% python3 -q
>>> import numpy as np
>>> np.set_printoptions(precision=2, suppress=True, linewidth=100, sign=" ")
>>> A = 5 * np.eye(5) + np.ones((5, 5))
>>> print(A)
[[ 6.  1.  1.  1.  1.]
 [ 1.  6.  1.  1.  1.]
 [ 1.  1.  6.  1.  1.]
 [ 1.  1.  1.  6.  1.]
 [ 1.  1.  1.  1.  6.]]
>>> ev, V = np.linalg.eig(A)
>>> round(np.prod(ev), 2)
np.float64(6250.0)
>>> np.sort(np.linalg.eigvals(A @ A))
array([  25.,   25.,   25.,   25.,  100.])
>>> np.sort(np.linalg.eigvals(A.T))
array([  5.,   5.,   5.,   5.,  10.])
>>> u = np.array([1, 3, 2, -1, 3])
>>> Y = A + np.outer(u, np.eye(5)[4])
>>> np.round(np.linalg.det(Y) / np.linalg.det(A), 2), round(1 + np.linalg.solve(A, u)[4], 2)
(np.float64(1.44), np.float64(1.44))
>>> print(Y)
[[ 6.  1.  1.  1.  2.]
 [ 1.  6.  1.  1.  4.]
 [ 1.  1.  6.  1.  3.]
 [ 1.  1.  1.  6.  0.]
 [ 1.  1.  1.  1.  9.]]
>>> X = np.loadtxt("arr.csv", delimiter=",")
>>> X
array([[-1.,  0., -1.,  1.],
       [ 0., -1.,  0., -1.],
       [-1.,  0., -1.,  0.],
       [ 1., -1.,  0., -1.]])
>>> print(np.count_nonzero(X))
10
>>> print(X.shape)
(4, 4)
>>> X.mean(axis=0)
array([-0.25, -0.5 , -0.5 , -0.25])
>>> np.diff(X, axis=0)
array([[ 1., -1.,  1., -2.],
       [-1.,  1., -1.,  1.],
       [ 2., -1.,  1., -1.]])
>>> X - X[0]
array([[ 0.,  0.,  0.,  0.],
       [ 1., -1.,  1., -2.],
       [ 0.,  0.,  0., -1.],
       [ 2., -1.,  1., -2.]])
>>> X.sum(axis=1)
array([-1., -2., -2., -1.])
>>> np.round(np.linalg.norm(X), 2)
np.float64(3.16)
>>> np.einsum("ij,ji->", A, A)
np.float64(200.0)
>>> np.einsum("ii->", A)
np.float64(30.0)
>>> rng = np.random.default_rng(800698)
>>> labels = rng.permutation(4)
>>> labels
array([ 0,  1,  2,  3])
>>> Y = X[labels][:, labels]
>>> np.trace(Y)
np.float64(-4.0)
>>> np.allclose(Y, X)
True
>>> ev, V = np.linalg.eigh(X)
>>> x0 = np.array([-4, -4, -3, 4])
>>> print(np.linalg.eigvalsh(X[1:, 1:]))
[-2. -1.  0.]
>>> np.abs(X).sum(axis=1).max(), round(float(np.abs(ev).max()), 2)
(np.float64(3.0), 2.62)
>>> x0 @ X @ x0
np.float64(-81.0)
>>> feats = np.array([[0.2, -1.8, -0.2, -1.6],
...     [0.2, 0.2, -0.3, 0.3],
...     [-0.4, 0.7, 0.6, -1.3],
...     [1.6, 0.6, -1.0, 0.5]])
>>> feats
array([[ 0.2, -1.8, -0.2, -1.6],
       [ 0.2,  0.2, -0.3,  0.3],
       [-0.4,  0.7,  0.6, -1.3],
       [ 1.6,  0.6, -1. ,  0.5]])
>>> labels = rng.permutation(4)
>>> labels
array([ 3,  0,  2,  1])
>>> Y = feats[labels][:, labels]
>>> round(float(np.trace(Y)), 2)
1.5
>>> W = np.array([[0, 5, -2, -1], [-3, 3, 0, 5], [4, -1, -5, 1], [-2, -2, 4, 1]])
>>> c = np.array([3, 0, -2, 1])
>>> H = np.maximum(feats @ W + c, 0)
>>> (H > 0).astype(int)
array([[ 1,  0,  0,  0],
       [ 1,  1,  1,  1],
       [ 1,  1,  0,  1],
       [ 0,  1,  1,  1]])
>>> Z = np.array([[5, 5, 4], [1, 4, 0], [5, 1, 0], [5, 4, 1]])
>>> (H @ Z).round(6).argmax(axis=1)
array([ 0,  1,  1,  1])
>>> np.einsum("ii->", feats)
np.float64(1.5)
>>> np.poly(feats)
array([ 1.  , -1.5 ,  2.35, -0.54,  0.92])
>>> print(np.kron(np.eye(2, dtype=int), feats))
[[ 0.2 -1.8 -0.2 -1.6  0.  -0.  -0.  -0. ]
 [ 0.2  0.2 -0.3  0.3  0.   0.  -0.   0. ]
 [-0.4  0.7  0.6 -1.3 -0.   0.   0.  -0. ]
 [ 1.6  0.6 -1.   0.5  0.   0.  -0.   0. ]
 [ 0.  -0.  -0.  -0.   0.2 -1.8 -0.2 -1.6]
 [ 0.   0.  -0.   0.   0.2  0.2 -0.3  0.3]
 [-0.   0.   0.  -0.  -0.4  0.7  0.6 -1.3]
 [ 0.   0.  -0.   0.   1.6  0.6 -1.   0.5]]
>>> round(float(np.linalg.eigvals(feats).sum().real), 2)
1.5
>>> u = np.array([2, 1, -2, -3])
>>> Y = feats + np.outer(u, np.eye(4)[2])
>>> print(np.linalg.matrix_rank(np.linalg.inv(Y) - np.linalg.inv(feats), tol=1e-8))
1
>>> round(np.linalg.det(Y) / np.linalg.det(feats), 2), round(1 + np.linalg.solve(feats, u)[2], 2)
(np.float64(-7.94), np.float64(-7.94))
>>> M = np.load("x.npy")
>>> print(M)
[[ 3  0  0]
 [ 0 -2  0]
 [ 0  0  0]]
>>> Y = np.array([[-2, 2], [1, -1], [-2, 2]])
>>> np.einsum("ij->j", M)
array([ 3, -2,  0])
>>> np.linalg.matrix_rank(M @ Y)
np.int64(1)
>>> np.linalg.matrix_rank(np.vstack([M, Y.T]))
np.int64(3)
>>> np.einsum("ij,ij->i", M, M)
array([ 9,  4,  0])
>>> np.vstack([M, Y.T]).shape
(5, 3)
>>> data = np.array([[2.81, 6.05, -7.11], [-6.25, 2.4, 1.29], [0.19, 3.54, 4.35]])
>>> Y = data / np.sqrt((data ** 2).mean(axis=1, keepdims=True))
>>> print(data - data.mean(axis=1, keepdims=True))
[[ 2.23  5.47 -7.69]
 [-5.4   3.25  2.14]
 [-2.5   0.85  1.66]]
>>> data - data[0]
array([[ 0.  ,  0.  ,  0.  ],
       [-9.06, -3.65,  8.4 ],
       [-2.62, -2.51, 11.46]])
>>> np.unravel_index(np.abs(data).argmax(), data.shape)
(np.int64(0), np.int64(2))
>>> np.round(np.linalg.norm(data), 2)
np.float64(13.15)
>>> data.sum(axis=1)
array([ 1.75, -2.56,  8.08])
>>> np.zeros(3, 3)
Traceback (most recent call last):
  File "<python-input-69>", line 1, in <module>
    np.zeros(3, 3)
    ~~~~~~~~^^^^^^
TypeError: Cannot interpret '3' as a data type
>>> print(data.mean(axis=0))
[-1.08  4.   -0.49]
>>> print(np.count_nonzero(data))
9
>>> data.shape
(3, 3)
>>> data[3]
Traceback (most recent call last):
  File "<python-input-73>", line 1, in <module>
    data[3]
    ~~~~^^^
IndexError: index 3 is out of bounds for axis 0 with size 3
>>> Y = data / np.linalg.norm(data, axis=1, keepdims=True)
>>> gram = Y @ Y.T
>>> (gram - 2 * np.eye(3)).round(6).argmax(axis=1)
array([ 2,  2,  1])
>>> np.linalg.norm(Y, axis=1)
array([ 1.,  1.,  1.])
>>> round(np.degrees(np.arccos(np.clip(gram[0, 1], -1, 1))), 2)
np.float64(100.59)
>>> u = np.array([-1, -2])
>>> print(np.array([np.convolve(row, u, "same") for row in data]))
[[ -2.81 -11.67  -4.99]
 [  6.25  10.1   -6.09]
 [ -0.19  -3.92 -11.43]]
>>> np.polyval(u, data[0])
array([-4.81, -8.05,  5.11])
>>> print(np.cross(data[0, :3], data[2, :3]))
[ 51.49 -13.57   8.8 ]
>>> np.convolve(data[0], u)
array([ -2.81, -11.67,  -4.99,  14.22])
>>> print(np.round(np.linalg.norm(data, 1), 2), np.round(np.linalg.norm(data, np.inf), 2))
12.75 15.97
>>> round(np.linalg.norm(data[0] - data[2]), 2)
np.float64(12.02)
>>> round(np.linalg.norm(data[0], 1), 2), round(np.linalg.norm(data[0], np.inf), 2)
(np.float64(15.97), np.float64(7.11))
>>> np.round(data[0] @ data[2], 2)
np.float64(-8.98)
>>> print(np.linalg.norm(data, axis=1))
[ 9.75  6.82  5.61]
>>> W0 = np.loadtxt("layer4.csv", delimiter=",")
>>> print(W0)
[[ 0.33  0.33  0.23  0.23  0.05]
 [ 0.33  0.33  0.23  0.23  0.05]
 [ 0.23  0.23  0.17  0.17  0.03]
 [ 0.23  0.23  0.17  0.17  0.03]
 [ 0.05  0.05  0.03  0.03  0.01]]
>>> left, sv, vt = np.linalg.svd(W0)
>>> V = vt[:(sv > 1e-8).sum()]
>>> x0 = W0[4] + 3 * W0[2] + rng.integers(2) * np.eye(5)[2]
>>> x0
array([ 0.75,  0.75,  1.54,  0.54,  0.11])
>>> round(np.linalg.norm(x0 - V.T @ V @ x0), 2)
np.float64(0.91)
>>> np.linalg.matrix_rank(np.vstack([W0, x0]))
np.int64(2)
>>> V.T @ V
array([[ 0.33,  0.33,  0.23,  0.23,  0.05],
       [ 0.33,  0.33,  0.23,  0.23,  0.05],
       [ 0.23,  0.23,  0.17,  0.17,  0.03],
       [ 0.23,  0.23,  0.17,  0.17,  0.03],
       [ 0.05,  0.05,  0.03,  0.03,  0.01]])
>>> left, sv, vt = np.linalg.svd(W0)
>>> sv.round(2) + 0
array([ 1.,  0.,  0.,  0.,  0.])
>>> np.argmax(sv[:-1] / (sv[1:] + 1e-6)) + 1
np.int64(1)
>>> Y = left[:, :1] @ np.diag(sv[:1]) @ vt[:1]
>>> print(np.linalg.matrix_rank(Y))
1
>>> round(float(np.linalg.norm(W0 - Y, 2)), 2), round(float(sv[1]), 2)
(0.0, 0.0)
>>> round(float(np.linalg.norm(W0 - Y) / np.linalg.norm(W0)), 2)
0.0
>>> hat = np.triu(np.array([[1, 2, 2, 2, 0],
...     [2, 1, 0, 2, 2],
...     [1, 1, 2, 0, 2],
...     [2, 1, 1, 2, 2],
...     [0, 0, 1, 1, 2]]), 1) + np.eye(5)
>>> Y = hat @ W0 @ np.linalg.inv(hat)
>>> Y
array([[ 1.93, -1.93, -2.48,  1.38,  6.33],
       [ 0.89, -0.89, -1.15,  0.64,  2.93],
       [ 0.33, -0.33, -0.42,  0.23,  1.08],
       [ 0.33, -0.33, -0.42,  0.23,  1.08],
       [ 0.05, -0.05, -0.06,  0.03,  0.15]])
>>> hat @ W0 - W0 @ hat
array([[ 1.6 ,  0.94,  0.48, -0.17, -1.37],
       [ 0.56, -0.09, -0.26, -0.91, -1.52],
       [ 0.09, -0.38, -0.4 , -0.87, -1.13],
       [ 0.09, -0.38, -0.4 , -0.87, -1.13],
       [ 0.  , -0.09, -0.09, -0.19, -0.23]])
>>> round(np.linalg.det(Y), 2)
np.float64(-0.0)
>>> F = np.array([[-2.7, -1.0, -2.0, 5.0],
...     [-1.0, 0.3, -5.0, 0.0],
...     [-4.0, -2.0, 2.3, 5.0],
...     [-3.0, -1.0, -2.0, 5.3]])
>>> O = F.astype(float).copy()
>>> for j in range(4):
...     O[:, j] -= O[:, :j] @ (O[:, :j].T @ O[:, j])
...     O[:, j] /= np.linalg.norm(O[:, j])
... 
>>> np.round(O.T @ O, 2) + 0
array([[ 1.,  0.,  0.,  0.],
       [ 0.,  1.,  0.,  0.],
       [ 0.,  0.,  1.,  0.],
       [ 0.,  0.,  0.,  1.]])
>>> np.round(O.T @ F, 2) + 0
array([[ 5.77,  2.32,  1.25, -8.56],
       [ 0.  ,  0.83, -5.99, -0.5 ],
       [ 0.  ,  0.  ,  0.92, -1.52],
       [ 0.  ,  0.  ,  0.  ,  1.5 ]])
>>> O
array([[-0.47,  0.1 , -0.86, -0.17],
       [-0.17,  0.84,  0.28, -0.43],
       [-0.69, -0.47,  0.4 , -0.38],
       [-0.52,  0.25,  0.15,  0.8 ]])
